$ python3 -q
>>> import numpy as np
>>> np.set_printoptions(precision=2, suppress=True, linewidth=160, floatmode="fixed")
>>> K = np.load("case15.npy")
>>> K
array([[3, 3, 1],
       [3, 3, 3],
       [1, 3, 3]])
>>> u = np.array([0, -1, 0])
>>> A2 = K + np.outer(u, np.eye(3)[2])
>>> round(np.linalg.det(A2) / np.linalg.det(K), 2), round(1 + np.linalg.solve(K, u)[2], 2)
(np.float64(0.5), np.float64(0.5))
>>> A2
array([[3.00, 3.00, 1.00],
       [3.00, 3.00, 2.00],
       [1.00, 3.00, 3.00]])
>>> np.linalg.matrix_rank(A2 - K)
np.int64(1)
>>> def softmax(z):
...     e = np.exp(z - z.max(axis=-1, keepdims=True))
...     return e / e.sum(axis=-1, keepdims=True)
... 
>>> softmax(A2).sum(axis=1)
array([1.00, 1.00, 1.00])
>>> S = A2 @ A2.T / np.sqrt(3)
>>> softmax(S + np.triu(np.full(S.shape, -np.inf), 1))
array([[1.00, 0.00, 0.00],
       [0.24, 0.76, 0.00],
       [0.06, 0.34, 0.60]])
>>> softmax(S).round(6).argmax(axis=1)
array([1, 1, 2])
>>> softmax(S)[2] @ A2
array([1.80, 3.00, 2.54])
>>> w, V = np.linalg.eig(K)
>>> np.round(K @ V[:, 0] - w[0] * V[:, 0], 2) + 0
array([0.00, 0.00, 0.00])
>>> w
array([ 7.77,  2.00, -0.77])
>>> W0 = np.load("a.npy")
>>> W0
array([[2, 2, 3],
       [0, 0, 1],
       [0, 0, 1],
       [0, 0, 3],
       [2, 2, 3],
       [0, 0, 0],
       [0, 0, 4],
       [0, 0, 0],
       [0, 0, 0],
       [2, 2, 7],
       [0, 0, 1],
       [2, 2, 3],
       [2, 2, 3],
       [0, 0, 4]])
>>> Uu, s, vt = np.linalg.svd(W0)
>>> V = vt[:(s > 1e-8).sum()]
>>> rng = np.random.default_rng(81168)
>>> x = W0[5] + -1 * W0[0] + rng.integers(2) * np.eye(3)[0]
>>> x
array([-1.00, -2.00, -3.00])
>>> np.round(V.T @ V, 2) + 0
array([[0.50, 0.50, 0.00],
       [0.50, 0.50, 0.00],
       [0.00, 0.00, 1.00]])
>>> np.round(np.linalg.norm(x - V.T @ V @ x), 2)
np.float64(0.71)
>>> np.allclose(V.T @ V @ x, x)
False
>>> np.linalg.matrix_rank(np.vstack([W0, x]))
np.int64(3)
>>> np.round(np.linalg.eigvalsh(K).min(), 2)
np.float64(-0.77)
>>> [round(float(np.linalg.det(K[:i, :i])), 2) + 0 for i in range(1, 4)]
[3.0, 0.0, -12.0]
>>> dist = np.linalg.norm(W0[:, None] - W0[None], axis=-1)
>>> np.unravel_index(dist.round(6).argmax(), dist.shape)
(np.int64(5), np.int64(9))
>>> (dist + 1e9 * np.eye(14)).round(6).argmin(axis=1)
array([ 4,  2,  1,  6,  0,  7, 13,  5,  5,  0,  1,  0,  0,  6])
>>> np.flatnonzero(dist[8] < dist.mean() / 2)
array([ 1,  2,  5,  7,  8, 10])
>>> np.linalg.norm(W0, axis=1)
array([4.12, 1.00, 1.00, 3.00, 4.12, 0.00, 4.00, 0.00, 0.00, 7.55, 1.00, 4.12, 4.12, 4.00])
>>> np.linalg.matrix_rank(dist ** 2)
np.int64(4)
>>> dist.shape
(14, 14)
>>> dist[:5, :5]
array([[0.00, 3.46, 3.46, 2.83, 0.00],
       [3.46, 0.00, 0.00, 2.00, 3.46],
       [3.46, 0.00, 0.00, 2.00, 3.46],
       [2.83, 2.00, 2.00, 0.00, 2.83],
       [0.00, 3.46, 3.46, 2.83, 0.00]])
>>> A = np.load("w.npy")
>>> A
array([[ 4.55, -1.18,  0.63],
       [ 2.32, -0.65,  0.23],
       [ 2.32, -0.64,  0.31],
       [-4.67,  1.18, -0.79],
       [ 0.15,  0.01,  0.01],
       [-4.75,  1.11, -0.94],
       [-4.78,  1.19, -0.79],
       [ 0.03, -0.17, -0.02],
       [ 4.73, -1.14,  0.83],
       [ 2.40, -0.42,  0.47],
       [-4.88,  1.27, -0.77],
       [ 2.41, -0.69,  0.43],
       [ 4.72, -1.16,  0.85],
       [-4.91,  1.03, -0.86],
       [ 0.07,  0.14, -0.19],
       [-0.04,  0.09, -0.06],
       [ 2.31, -0.66,  0.28],
       [-2.52,  0.59, -0.28],
       [-4.91,  1.26, -0.82],
       [ 0.03, -0.07,  0.05],
       [ 2.40, -0.55,  0.44],
       [-4.81,  1.08, -0.82]])
>>> # column 0 is much longer than the rest
>>> cen = (A - A.mean(axis=0)) / A.std(axis=0)
>>> np.argwhere(np.abs(cen) > 2)
array([], shape=(0, 2), dtype=int64)
>>> b = np.linalg.lstsq(np.delete(cen, 1, axis=1), cen[:, 1])[0]
>>> b
array([-1.09,  0.10])
>>> np.abs(b).argmax()
np.int64(0)
>>> rk = np.linalg.matrix_rank(W0)
>>> rk
np.int64(2)
>>> N = np.linalg.svd(W0)[2][rk:].T
>>> [int(np.linalg.matrix_rank(np.delete(W0, i, axis=0))) for i in range(14)]
[2, 2, 2, 2, 2, 2, 2, 2, 2, 2, 2, 2, 2, 2]
>>> [int(np.linalg.matrix_rank(W0[:, :j + 1])) for j in range(3)]
[1, 1, 2]
>>> np.round(N[:, 0] / N[np.abs(N[:, 0]).round(6).argmax(), 0], 2) + 0
array([ 1.00, -1.00,  0.00])
>>> np.round(W0 @ N, 2) + 0
array([[0.00],
       [0.00],
       [0.00],
       [0.00],
       [0.00],
       [0.00],
       [0.00],
       [0.00],
       [0.00],
       [0.00],
       [0.00],
       [0.00],
       [0.00],
       [0.00]])
>>> np.round(softmax(10 * A[16]), 2) + 0
array([1.00, 0.00, 0.00])
>>> softmax(A[16] + -2)
array([0.85, 0.04, 0.11])
>>> S = A @ A.T / np.sqrt(3)
>>> softmax(S)[16] @ A
array([ 4.52, -1.12,  0.75])
>>> x = np.array([0, 0, 2])
>>> y = A @ x
>>> np.round(np.linalg.solve(A.T @ A, A.T @ y), 2) + 0
array([0.00, 0.00, 2.00])
>>> y = y + 0.05 * rng.normal(size=22)
>>> y
array([ 1.33,  0.43,  0.62, -1.65, -0.07, -1.82, -1.63, -0.08,  1.65,  0.90, -1.54,  0.86,  1.68, -1.75, -0.33, -0.10,  0.56, -0.54, -1.60,  0.15,  0.93,
       -1.71])
>>> b, *_ = np.linalg.lstsq(A, y)
>>> np.round(A.T @ (y - A @ b), 2) + 0
array([0.00, 0.00, 0.00])
>>> arr = np.abs(np.array([[-3, 0], [4, -2]])) + np.eye(2)
>>> arr = arr / arr.sum(axis=1, keepdims=True)
>>> arr
array([[1.00, 0.00],
       [0.57, 0.43]])
>>> # triangular
>>> blk = np.stack([arr, 2 * arr, arr[::-1]])
>>> np.linalg.norm(blk, axis=(1, 2))
array([1.23, 2.46, 1.23])
>>> blk.shape
(3, 2, 2)
>>> np.linalg.matrix_rank(blk.reshape(3, -1))
np.int64(2)
>>> O, Rm = np.linalg.qr(arr)
>>> np.allclose(Rm.T @ Rm, arr.T @ arr)
True
>>> np.round(abs(Rm[0, 0]), 2), round(float(np.linalg.norm(arr[:, 0])), 2)
(np.float64(1.15), 1.15)
>>> np.abs(np.diag(Rm))
array([1.15, 0.37])
>>> feats = np.load("x.npy")
>>> feats
array([[ 0,  1,  4, -3],
       [-5, -1, -2,  0],
       [ 4,  0,  0,  0]])
>>> A2 = feats + rng.integers(-2, 3, (3, 2)) @ rng.integers(-2, 3, (2, 4))
>>> A2
array([[ -2,   4,   2,  -5],
       [-13,   5,   2,   4],
       [ -4,   6,   4,   4]])
>>> np.abs(A2 - feats).sum(axis=1)
array([ 9, 22, 22])
>>> np.linalg.matrix_rank(A2 - feats, tol=1e-8)
np.int64(2)
>>> A2 - feats
array([[-2,  3, -2, -2],
       [-8,  6,  4,  4],
       [-8,  6,  4,  4]])
